$ ipython --no-banner

In [1]: import numpy as np

In [2]: import numpy.linalg as la

In [3]: np.set_printoptions(precision=2, suppress=True, linewidth=120, sign=" ")

In [4]: def rd(a):
   ...:     return np.round(a, 2) + 0
   ...: 

In [5]: C = np.sign(np.array([[1, -3, -1, -4], [0, -2, -1, -1], [2, -5, -4, 0], [3, 3, -4, 0]]))

In [6]: B = (np.tril(C, -1) + np.eye(4)) @ (np.triu(C, 1) + np.eye(4))

In [7]: vals = np.array([-2, -7, -2, -4])

In [8]: J = np.rint(B * vals @ la.inv(B)) + 0

In [9]: print(J)
[[-21.  10.  12.   7.]
 [ 11. -12.  -8.  -3.]
 [-30.  20.  18.  10.]
 [ -4.   0.   2.   0.]]

In [10]: q = J.astype(float).copy()

In [11]: for j in range(4):
    ...:     q[:, j] -= q[:, :j] @ (q[:, :j].T @ q[:, j])
    ...:     q[:, j] /= la.norm(q[:, j])
    ...: 

In [12]: print(rd(q.T @ J))
[[ 38.44 -24.5  -23.1  -12.49]
 [  0.     6.6    1.52   0.01]
 [  0.     0.     0.41  -0.99]
 [  0.     0.     0.     1.07]]

In [13]: f = np.array([2, -1, 2, 3])

In [14]: B = J + np.outer(f, np.eye(4)[0])

In [15]: print(la.matrix_rank(la.inv(B) - la.inv(J), tol=1e-8))
1

In [16]: print(rd(la.det(B) / la.det(J)), rd(1 + la.solve(J, f)[0]))
0.11 0.11

In [17]: print(B)
[[-19.  10.  12.   7.]
 [ 10. -12.  -8.  -3.]
 [-28.  20.  18.  10.]
 [ -1.   0.   2.   0.]]

In [18]: vals, vecs = la.eig(J)

In [19]: print(rd(np.sort(la.eigvals(la.inv(J)))))
[-0.5 +0.j -0.5 +0.j -0.25+0.j -0.14+0.j]

In [20]: print(rd(np.sort(la.eigvals(J.T))))
[-7. -4. -2. -2.]

In [21]: print(rd(np.sort(la.eigvals(J @ J))))
[  4.+0.j   4.+0.j  16.+0.j  49.+0.j]

In [22]: B = J / np.sqrt((J ** 2).mean(axis=1, keepdims=True))

In [23]: print(rd(la.norm(B, axis=1)))
[ 2.  2.  2.  2.]

In [24]: print(la.matrix_rank(B) == la.matrix_rank(J))
True

In [25]: print(la.matrix_rank(J - J.mean(axis=1, keepdims=True)))
3

In [26]: F = np.loadtxt("a.csv", delimiter=",")

In [27]: print(F)
[[ 1.    0.7   0.49  0.34  0.24  0.17  0.12  0.08  0.06  0.04  0.03  0.02  0.01]
 [ 0.7   1.    0.7   0.49  0.34  0.24  0.17  0.12  0.08  0.06  0.04  0.03  0.02]
 [ 0.49  0.7   1.    0.7   0.49  0.34  0.24  0.17  0.12  0.08  0.06  0.04  0.03]
 [ 0.34  0.49  0.7   1.    0.7   0.49  0.34  0.24  0.17  0.12  0.08  0.06  0.04]
 [ 0.24  0.34  0.49  0.7   1.    0.7   0.49  0.34  0.24  0.17  0.12  0.08  0.06]
 [ 0.17  0.24  0.34  0.49  0.7   1.    0.7   0.49  0.34  0.24  0.17  0.12  0.08]
 [ 0.12  0.17  0.24  0.34  0.49  0.7   1.    0.7   0.49  0.34  0.24  0.17  0.12]
 [ 0.08  0.12  0.17  0.24  0.34  0.49  0.7   1.    0.7   0.49  0.34  0.24  0.17]
 [ 0.06  0.08  0.12  0.17  0.24  0.34  0.49  0.7   1.    0.7   0.49  0.34  0.24]
 [ 0.04  0.06  0.08  0.12  0.17  0.24  0.34  0.49  0.7   1.    0.7   0.49  0.34]
 [ 0.03  0.04  0.06  0.08  0.12  0.17  0.24  0.34  0.49  0.7   1.    0.7   0.49]
 [ 0.02  0.03  0.04  0.06  0.08  0.12  0.17  0.24  0.34  0.49  0.7   1.    0.7 ]
 [ 0.01  0.02  0.03  0.04  0.06  0.08  0.12  0.17  0.24  0.34  0.49  0.7   1.  ]]

In [28]: # equal to its transpose

In [29]: print(la.norm(F, axis=1).argmax())
6

In [30]: print(rd(la.norm(F, 2)))
4.61

In [31]: print(rd(la.norm(F, 1)), rd(la.norm(F, np.inf)))
5.12 5.12

In [32]: print(rd(F[3] @ F[2]))
2.58

In [33]: print(rd(la.norm(F, axis=1)))
[ 1.4   1.57  1.64  1.67  1.69  1.7   1.7   1.7   1.69  1.67  1.64  1.57  1.4 ]

In [34]: print(rd(la.norm(F) ** 2 / la.norm(F, 2) ** 2))
1.61
